% python3 -q
>>> import numpy as np
>>> np.set_printoptions(suppress=True, linewidth=140)
>>> def rd(a):
...     return np.round(a, 2) + 0
... 
>>> A2 = np.array([[1, 0, 0, 2, 1, 0],
...     [1, -2, -1, -1, -2, -1],
...     [0, 2, -1, -1, -1, 2],
...     [-1, 0, 0, 1, 1, -1],
...     [0, 1, -1, -1, -2, 0],
...     [-2, 2, 0, -2, 1, -2]])
>>> A2[-1] = A2[0]
>>> feats = A2 + 0.05 * np.eye(6)
>>> feats
array([[ 1.05,  0.  ,  0.  ,  2.  ,  1.  ,  0.  ],
       [ 1.  , -1.95, -1.  , -1.  , -2.  , -1.  ],
       [ 0.  ,  2.  , -0.95, -1.  , -1.  ,  2.  ],
       [-1.  ,  0.  ,  0.  ,  1.05,  1.  , -1.  ],
       [ 0.  ,  1.  , -1.  , -1.  , -1.95,  0.  ],
       [ 1.  ,  0.  ,  0.  ,  2.  ,  1.  ,  0.05]])
>>> A2 = feats / np.sqrt((feats ** 2).mean(axis=1, keepdims=True))
>>> np.linalg.matrix_rank(feats - feats.mean(axis=1, keepdims=True))
np.int64(5)
>>> rd(A2[0])
array([1.04, 0.  , 0.  , 1.98, 0.99, 0.  ])
>>> rd(np.linalg.norm(A2, axis=1))
array([2.45, 2.45, 2.45, 2.45, 2.45, 2.45])
>>> left, sig, VT = np.linalg.svd(feats)
>>> print(rd(sig))
[4.9  3.67 2.44 1.44 0.53 0.03]
>>> np.argmax(sig[:-1] / (sig[1:] + 1e-6)) + 1
np.int64(5)
>>> A2 = left[:, :5] @ np.diag(sig[:5]) @ VT[:5]
>>> rd(np.linalg.norm(feats - A2, 2)), rd(sig[5])
(np.float64(0.03), np.float64(0.03))
>>> np.linalg.matrix_rank(A2)
np.int64(5)
>>> rd(np.linalg.norm(feats - A2) / np.linalg.norm(feats))
np.float64(0.0)
>>> feats.reshape(2, -1)
array([[ 1.05,  0.  ,  0.  ,  2.  ,  1.  ,  0.  ,  1.  , -1.95, -1.  , -1.  , -2.  , -1.  ,  0.  ,  2.  , -0.95, -1.  , -1.  ,  2.  ],
       [-1.  ,  0.  ,  0.  ,  1.05,  1.  , -1.  ,  0.  ,  1.  , -1.  , -1.  , -1.95,  0.  ,  1.  ,  0.  ,  0.  ,  2.  ,  1.  ,  0.05]])
>>> print(feats.ravel(order="F"))
[ 1.05  1.    0.   -1.    0.    1.    0.   -1.95  2.    0.    1.    0.    0.   -1.   -0.95  0.   -1.    0.    2.   -1.   -1.    1.05 -1.
  2.    1.   -2.   -1.    1.   -1.95  1.    0.   -1.    2.   -1.    0.    0.05]
>>> t3 = feats.reshape(6, 2, -1)
>>> t3[:, 0]
array([[ 1.05,  0.  ,  0.  ],
       [ 1.  , -1.95, -1.  ],
       [ 0.  ,  2.  , -0.95],
       [-1.  ,  0.  ,  0.  ],
       [ 0.  ,  1.  , -1.  ],
       [ 1.  ,  0.  ,  0.  ]])
>>> print(t3.shape)
(6, 2, 3)
>>> rd(t3.sum(axis=1))
array([[ 3.05,  1.  ,  0.  ],
       [ 0.  , -3.95, -2.  ],
       [-1.  ,  1.  ,  1.05],
       [ 0.05,  1.  , -1.  ],
       [-1.  , -0.95, -1.  ],
       [ 3.  ,  1.  ,  0.05]])
>>> rd(np.einsum("ihd,ihd->ih", t3, t3))
array([[1.1, 5. ],
       [5.8, 6. ],
       [4.9, 6. ],
       [1. , 3.1],
       [2. , 4.8],
       [1. , 5. ]])
